>>> import numpy as np
>>> from numpy import linalg as LA
>>> np.set_printoptions(suppress=True, linewidth=100)
>>> rd = lambda a: np.round(a, 1) + 0
>>> feats = np.load("sample13.npy")
>>> feats
array([[0, 0, 0, 0, 0, 0, 0, 0, 1],
       [0, 0, 0, 0, 0, 0, 0, 1, 0],
       [0, 0, 0, 0, 0, 1, 0, 0, 0],
       [0, 1, 0, 0, 0, 0, 0, 0, 0],
       [0, 0, 0, 0, 0, 0, 1, 0, 0],
       [0, 0, 1, 0, 0, 0, 0, 0, 0],
       [1, 0, 0, 0, 0, 0, 0, 0, 0],
       [0, 0, 0, 1, 0, 0, 0, 0, 0],
       [0, 0, 0, 0, 1, 0, 0, 0, 0]])
>>> # row-stochastic, so 1 is an eigenvalue
>>> vec = np.array([4, -4, 4, 5, 0, -5, -2, 3, 5])
>>> y = feats @ vec
>>> b, lr = np.zeros(9), 1 / LA.norm(feats, 2) ** 2
>>> for i in range(10):
...     b -= lr * feats.T @ (feats @ b - y)
...     if i % 2 == 0: print(i, round(LA.norm(feats @ b - y), 1))
... 
0 0.0
2 0.0
4 0.0
6 0.0
8 0.0
>>> rd(LA.cond(feats))
np.float64(1.0)
>>> b
array([ 4., -4.,  4.,  5.,  0., -5., -2.,  3.,  5.])
>>> feats @ np.ones(9)
array([1., 1., 1., 1., 1., 1., 1., 1., 1.])
>>> LA.matrix_power(feats, 2)
array([[0, 0, 0, 0, 1, 0, 0, 0, 0],
       [0, 0, 0, 1, 0, 0, 0, 0, 0],
       [0, 0, 1, 0, 0, 0, 0, 0, 0],
       [0, 0, 0, 0, 0, 0, 0, 1, 0],
       [1, 0, 0, 0, 0, 0, 0, 0, 0],
       [0, 0, 0, 0, 0, 1, 0, 0, 0],
       [0, 0, 0, 0, 0, 0, 0, 0, 1],
       [0, 1, 0, 0, 0, 0, 0, 0, 0],
       [0, 0, 0, 0, 0, 0, 1, 0, 0]])
>>> feats.sum(axis=1)
array([1, 1, 1, 1, 1, 1, 1, 1, 1])
>>> pr = np.eye(9)[8]
>>> for _ in range(5):
...     pr = pr @ feats
...     print(pr.round(1))
... 
[0. 0. 0. 0. 1. 0. 0. 0. 0.]
[0. 0. 0. 0. 0. 0. 1. 0. 0.]
[1. 0. 0. 0. 0. 0. 0. 0. 0.]
[0. 0. 0. 0. 0. 0. 0. 0. 1.]
[0. 0. 0. 0. 1. 0. 0. 0. 0.]
>>> (LA.matrix_power((feats != 0) + (feats.T != 0) + np.eye(9), 9) > 0).astype(int)
array([[1, 0, 0, 0, 1, 0, 1, 0, 1],
       [0, 1, 0, 1, 0, 0, 0, 1, 0],
       [0, 0, 1, 0, 0, 1, 0, 0, 0],
       [0, 1, 0, 1, 0, 0, 0, 1, 0],
       [1, 0, 0, 0, 1, 0, 1, 0, 1],
       [0, 0, 1, 0, 0, 1, 0, 0, 0],
       [1, 0, 0, 0, 1, 0, 1, 0, 1],
       [0, 1, 0, 1, 0, 0, 0, 1, 0],
       [1, 0, 0, 0, 1, 0, 1, 0, 1]])
>>> feats @ feats
array([[0, 0, 0, 0, 1, 0, 0, 0, 0],
       [0, 0, 0, 1, 0, 0, 0, 0, 0],
       [0, 0, 1, 0, 0, 0, 0, 0, 0],
       [0, 0, 0, 0, 0, 0, 0, 1, 0],
       [1, 0, 0, 0, 0, 0, 0, 0, 0],
       [0, 0, 0, 0, 0, 1, 0, 0, 0],
       [0, 0, 0, 0, 0, 0, 0, 0, 1],
       [0, 1, 0, 0, 0, 0, 0, 0, 0],
       [0, 0, 0, 0, 0, 0, 1, 0, 0]])
>>> rd(LA.det(feats))
np.float64(1.0)
